$ ipython --no-banner

In [1]: import numpy as np

In [2]: np.set_printoptions(precision=2, suppress=True, linewidth=100)

In [3]: def tidy(a):
   ...:     return np.round(a, 2) + 0
   ...: 

In [4]: W0 = np.loadtxt("run3.csv", delimiter=",")

In [5]: W0
Out[5]: 
array([[ 0.,  0.,  0.,  0.,  0.,  0.,  1.,  2., -2.],
       [ 0.,  0.,  0.,  0.,  0.,  0.,  1.,  2.,  1.],
       [ 0.,  0.,  0.,  0.,  0.,  0., -1., -2., -3.],
       [ 0.,  0.,  0.,  0.,  0.,  0., -1., -1., -2.],
       [ 0.,  0.,  0.,  0.,  0.,  0.,  1.,  2.,  0.],
       [ 0.,  0.,  0.,  0.,  0.,  0., -3.,  1.,  1.],
       [ 1.,  1., -1., -1.,  1., -3.,  0.,  0.,  0.],
       [ 2.,  2., -2., -1.,  2.,  1.,  0.,  0.,  0.],
       [-2.,  1., -3., -2.,  0.,  1.,  0.,  0.,  0.]])

In [6]: u, r1 = W0[1], W0[0]

In [7]: u @ u
Out[7]: np.float64(6.0)

In [8]: pr = (u @ r1) / (u @ u) * u

In [9]: pr
Out[9]: array([0. , 0. , 0. , 0. , 0. , 0. , 0.5, 1. , 0.5])

In [10]: np.linalg.matrix_rank(np.outer(u, r1))
Out[10]: np.int64(1)

In [11]: np.outer(u, r1)
Out[11]: 
array([[ 0.,  0.,  0.,  0.,  0.,  0.,  0.,  0., -0.],
       [ 0.,  0.,  0.,  0.,  0.,  0.,  0.,  0., -0.],
       [ 0.,  0.,  0.,  0.,  0.,  0.,  0.,  0., -0.],
       [ 0.,  0.,  0.,  0.,  0.,  0.,  0.,  0., -0.],
       [ 0.,  0.,  0.,  0.,  0.,  0.,  0.,  0., -0.],
       [ 0.,  0.,  0.,  0.,  0.,  0.,  0.,  0., -0.],
       [ 0.,  0.,  0.,  0.,  0.,  0.,  1.,  2., -2.],
       [ 0.,  0.,  0.,  0.,  0.,  0.,  2.,  4., -4.],
       [ 0.,  0.,  0.,  0.,  0.,  0.,  1.,  2., -2.]])

In [12]: np.all(np.linalg.eigvalsh(W0) > 0)
Out[12]: np.False_

In [13]: tidy(np.linalg.eigvalsh(W0).min())
Out[13]: np.float64(-5.23)

In [14]: [round(float(np.linalg.det(W0[:i, :i])), 2) + 0 for i in range(1, 10)]
Out[14]: [0.0, 0.0, 0.0, 0.0, 0.0, 0.0, 0.0, 0.0, 0.0]

In [15]: U, sigma, VT = np.linalg.svd(W0)

In [16]: vecs = VT[:(sigma > 1e-8).sum()]

In [17]: rng = np.random.default_rng(11)

In [18]: x0 = W0[0] + -3 * W0[5] + rng.integers(2) * np.eye(9)[5]

In [19]: x0
Out[19]: array([ 0.,  0.,  0.,  0.,  0.,  0., 10., -1., -5.])

In [20]: tidy(np.diag(vecs.T @ vecs))
Out[20]: array([0.7 , 0.24, 0.55, 0.27, 0.27, 0.99, 1.  , 1.  , 1.  ])

In [21]: tidy(vecs.T @ vecs)
Out[21]: 
array([[ 0.7 ,  0.19,  0.15,  0.16,  0.36, -0.02,  0.  ,  0.  ,  0.  ],
       [ 0.19,  0.24, -0.27, -0.16,  0.22,  0.02,  0.  ,  0.  ,  0.  ],
       [ 0.15, -0.27,  0.55,  0.37, -0.13, -0.05,  0.  ,  0.  ,  0.  ],
       [ 0.16, -0.16,  0.37,  0.27, -0.05,  0.1 ,  0.  ,  0.  ,  0.  ],
       [ 0.36,  0.22, -0.13, -0.05,  0.27,  0.01,  0.  ,  0.  ,  0.  ],
       [-0.02,  0.02, -0.05,  0.1 ,  0.01,  0.99,  0.  ,  0.  ,  0.  ],
       [ 0.  ,  0.  ,  0.  ,  0.  ,  0.  ,  0.  ,  1.  ,  0.  ,  0.  ],
       [ 0.  ,  0.  ,  0.  ,  0.  ,  0.  ,  0.  ,  0.  ,  1.  ,  0.  ],
       [ 0.  ,  0.  ,  0.  ,  0.  ,  0.  ,  0.  ,  0.  ,  0.  ,  1.  ]])

In [22]: np.linalg.matrix_rank(np.vstack([W0, x0]))
Out[22]: np.int64(6)

In [23]: idx = rng.permutation(9)

In [24]: idx
Out[24]: array([5, 6, 1, 8, 3, 4, 2, 7, 0])

In [25]: Y = W0[idx][:, idx]

In [26]: Y
Out[26]: 
array([[ 0., -3.,  0.,  1.,  0.,  0.,  0.,  1.,  0.],
       [-3.,  0.,  1.,  0., -1.,  1., -1.,  0.,  1.],
       [ 0.,  1.,  0.,  1.,  0.,  0.,  0.,  2.,  0.],
       [ 1.,  0.,  1.,  0., -2.,  0., -3.,  0., -2.],
       [ 0., -1.,  0., -2.,  0.,  0.,  0., -1.,  0.],
       [ 0.,  1.,  0.,  0.,  0.,  0.,  0.,  2.,  0.],
       [ 0., -1.,  0., -3.,  0.,  0.,  0., -2.,  0.],
       [ 1.,  0.,  2.,  0., -1.,  2., -2.,  0.,  2.],
       [ 0.,  1.,  0., -2.,  0.,  0.,  0.,  2.,  0.]])

In [27]: np.diag(Y)
Out[27]: array([0., 0., 0., 0., 0., 0., 0., 0., 0.])

In [28]: mat = np.loadtxt("w.csv", delimiter=",")

In [29]: tidy(mat)
Out[29]: 
array([[-0.24, -0.36, -0.27,  0.06,  0.05, -0.06,  0.38, -0.27, -0.17,  0.31,  0.63],
       [-0.03, -0.41,  0.38,  0.05,  0.22,  0.19, -0.24, -0.26, -0.61,  0.16, -0.28],
       [ 0.17,  0.09, -0.66, -0.33, -0.35,  0.34, -0.09, -0.13, -0.34,  0.05, -0.19],
       [-0.1 ,  0.21,  0.11, -0.59,  0.24, -0.29,  0.36, -0.49,  0.02, -0.14, -0.22],
       [-0.24, -0.36, -0.27,  0.02, -0.1 , -0.42, -0.58, -0.32,  0.31, -0.07, -0.12],
       [ 0.41,  0.17,  0.14, -0.1 , -0.15, -0.34, -0.12, -0.03,  0.04,  0.79, -0.01],
       [ 0.71, -0.06,  0.  , -0.07,  0.23, -0.08, -0.22, -0.18, -0.09, -0.38,  0.44],
       [ 0.03, -0.05,  0.43,  0.02, -0.78,  0.11,  0.09, -0.35,  0.06, -0.18,  0.13],
       [-0.17, -0.19,  0.22, -0.68,  0.04,  0.34, -0.28,  0.26,  0.24,  0.13,  0.3 ],
       [-0.37,  0.66,  0.06,  0.09,  0.04,  0.  , -0.42, -0.18, -0.28,  0.01,  0.35],
       [-0.1 , -0.11,  0.04, -0.23, -0.26, -0.57,  0.01,  0.49, -0.49, -0.21,  0.07]])

In [30]: ang = np.radians(135)

In [31]: Rm = np.eye(11)

In [32]: Rm[4, 4] = Rm[0, 0] = np.cos(ang)

In [33]: Rm[4, 0], Rm[0, 4] = -np.sin(ang), np.sin(ang)

In [34]: tidy(Rm)
Out[34]: 
array([[-0.71,  0.  ,  0.  ,  0.  ,  0.71,  0.  ,  0.  ,  0.  ,  0.  ,  0.  ,  0.  ],
       [ 0.  ,  1.  ,  0.  ,  0.  ,  0.  ,  0.  ,  0.  ,  0.  ,  0.  ,  0.  ,  0.  ],
       [ 0.  ,  0.  ,  1.  ,  0.  ,  0.  ,  0.  ,  0.  ,  0.  ,  0.  ,  0.  ,  0.  ],
       [ 0.  ,  0.  ,  0.  ,  1.  ,  0.  ,  0.  ,  0.  ,  0.  ,  0.  ,  0.  ,  0.  ],
       [-0.71,  0.  ,  0.  ,  0.  , -0.71,  0.  ,  0.  ,  0.  ,  0.  ,  0.  ,  0.  ],
       [ 0.  ,  0.  ,  0.  ,  0.  ,  0.  ,  1.  ,  0.  ,  0.  ,  0.  ,  0.  ,  0.  ],
       [ 0.  ,  0.  ,  0.  ,  0.  ,  0.  ,  0.  ,  1.  ,  0.  ,  0.  ,  0.  ,  0.  ],
       [ 0.  ,  0.  ,  0.  ,  0.  ,  0.  ,  0.  ,  0.  ,  1.  ,  0.  ,  0.  ,  0.  ],
       [ 0.  ,  0.  ,  0.  ,  0.  ,  0.  ,  0.  ,  0.  ,  0.  ,  1.  ,  0.  ,  0.  ],
       [ 0.  ,  0.  ,  0.  ,  0.  ,  0.  ,  0.  ,  0.  ,  0.  ,  0.  ,  1.  ,  0.  ],
       [ 0.  ,  0.  ,  0.  ,  0.  ,  0.  ,  0.  ,  0.  ,  0.  ,  0.  ,  0.  ,  1.  ]])

In [35]: Y = mat @ Rm.T

In [36]: tidy(np.linalg.det(Rm)), tidy(np.trace(Rm))
Out[36]: (np.float64(1.0), np.float64(7.59))

In [37]: m1 = np.load("mat.npy")

In [38]: m1
Out[38]: 
array([[ 17,   6,   2,   0,   1,   4,   2],
       [  2, -16,   2,   4,   0,   9,   4],
       [  9,   7,  25,   5,   3,   1,   8],
       [  1,   2,   6,   2,   9,   8,   9],
       [  0,   7,   4,   7,  39,   1,   2],
       [  4,   3,   9,   2,   3, -29,   7],
       [  1,   7,   7,   9,   9,   2,  23]])

In [39]: idx = rng.permutation(7)

In [40]: Y = m1[:, idx] * rng.choice([-1, 1], 7)

In [41]: Y
Out[41]: 
array([[  2,   4, -17,  -6,   2,   0,   1],
       [  2,   9,  -2,  16,   4,  -4,   0],
       [ 25,   1,  -9,  -7,   8,  -5,   3],
       [  6,   8,  -1,  -2,   9,  -2,   9],
       [  4,   1,   0,  -7,   2,  -7,  39],
       [  9, -29,  -4,  -3,   7,  -2,   3],
       [  7,   2,  -1,  -7,  23,  -9,   9]])

In [42]: U, _, VT = np.linalg.svd(m1.T @ Y)

In [43]: idx
Out[43]: array([2, 5, 0, 1, 6, 3, 4])

In [44]: tidy(np.linalg.lstsq(m1, Y)[0])
Out[44]: 
array([[ 0.,  0., -1.,  0.,  0.,  0.,  0.],
       [ 0.,  0.,  0., -1.,  0.,  0.,  0.],
       [ 1.,  0.,  0.,  0.,  0.,  0.,  0.],
       [ 0.,  0.,  0.,  0.,  0., -1.,  0.],
       [ 0.,  0.,  0.,  0.,  0.,  0.,  1.],
       [ 0.,  1.,  0.,  0.,  0.,  0.,  0.],
       [ 0.,  0.,  0.,  0.,  1.,  0.,  0.]])

In [45]: x0 = np.array([3, 1, 2, 2, 0, 1, 3])

In [46]: target = m1 @ x0

In [47]: target
Out[47]: array([ 71,  23, 119,  56,  36,  29, 113])

In [48]: tidy(np.linalg.solve(m1, -2 * target))
Out[48]: array([-6., -2., -4., -4.,  0., -2., -6.])

In [49]: tidy(np.linalg.solve(m1, target + m1[:, 4]))
Out[49]: array([3., 1., 2., 2., 1., 1., 3.])

In [50]: M = np.loadtxt("out9.csv", delimiter=",")

In [51]: tidy(M)
Out[51]: 
array([[ 0.2 , -0.04, -0.1 ,  0.14, -0.09, -0.11,  0.3 , -0.11,  0.05],
       [-0.04,  0.04,  0.03,  0.01,  0.07,  0.16, -0.02, -0.04, -0.04],
       [-0.1 ,  0.03,  0.06, -0.06,  0.05,  0.1 , -0.16,  0.02, -0.02],
       [ 0.14,  0.01, -0.06,  0.19, -0.09,  0.09,  0.16, -0.28,  0.09],
       [-0.09,  0.07,  0.05, -0.09,  0.3 ,  0.28,  0.13,  0.19, -0.24],
       [-0.11,  0.16,  0.1 ,  0.09,  0.28,  0.69, -0.02, -0.25, -0.14],
       [ 0.3 , -0.02, -0.16,  0.16,  0.13, -0.02,  0.75,  0.06, -0.16],
       [-0.11, -0.04,  0.02, -0.28,  0.19, -0.25,  0.06,  0.57, -0.22],
       [ 0.05, -0.04, -0.02,  0.09, -0.24, -0.14, -0.16, -0.22,  0.21]])

In [52]: x0 = np.array([-1, -2, -3, 3, -2, -2, 0, -3, -1])

In [53]: tidy(np.einsum("ij,j->i", M, x0))
Out[53]: array([ 1.31, -0.41, -0.63,  1.32, -1.96, -1.27,  0.45, -2.1 ,  1.57])

In [54]: tidy(M @ np.eye(9)[7])
Out[54]: array([-0.11, -0.04,  0.02, -0.28,  0.19, -0.25,  0.06,  0.57, -0.22])

In [55]: w, vecs = np.linalg.eigh(M)

In [56]: x0 = np.array([0, 0, 1, 2, 2, 2, 1, 2, 1])

In [57]: tidy(vecs * np.maximum(w, 0) @ vecs.T)
Out[57]: 
array([[ 0.2 , -0.04, -0.1 ,  0.14, -0.09, -0.11,  0.3 , -0.11,  0.05],
       [-0.04,  0.04,  0.03,  0.01,  0.07,  0.16, -0.02, -0.04, -0.04],
       [-0.1 ,  0.03,  0.06, -0.06,  0.05,  0.1 , -0.16,  0.02, -0.02],
       [ 0.14,  0.01, -0.06,  0.19, -0.09,  0.09,  0.16, -0.28,  0.09],
       [-0.09,  0.07,  0.05, -0.09,  0.3 ,  0.28,  0.13,  0.19, -0.24],
       [-0.11,  0.16,  0.1 ,  0.09,  0.28,  0.69, -0.02, -0.25, -0.14],
       [ 0.3 , -0.02, -0.16,  0.16,  0.13, -0.02,  0.75,  0.06, -0.16],
       [-0.11, -0.04,  0.02, -0.28,  0.19, -0.25,  0.06,  0.57, -0.22],
       [ 0.05, -0.04, -0.02,  0.09, -0.24, -0.14, -0.16, -0.22,  0.21]])

In [58]: tidy(np.abs(M).sum(axis=1).max()), tidy(np.abs(w).max())
Out[58]: (np.float64(1.83), np.float64(1.0))

In [59]: tidy(x0 @ M @ x0 / (x0 @ x0)), tidy(w[0]), tidy(w[-1])
Out[59]: (np.float64(0.34), np.float64(0.0), np.float64(1.0))

In [60]: tidy(x0 @ M @ x0)
Out[60]: np.float64(6.55)
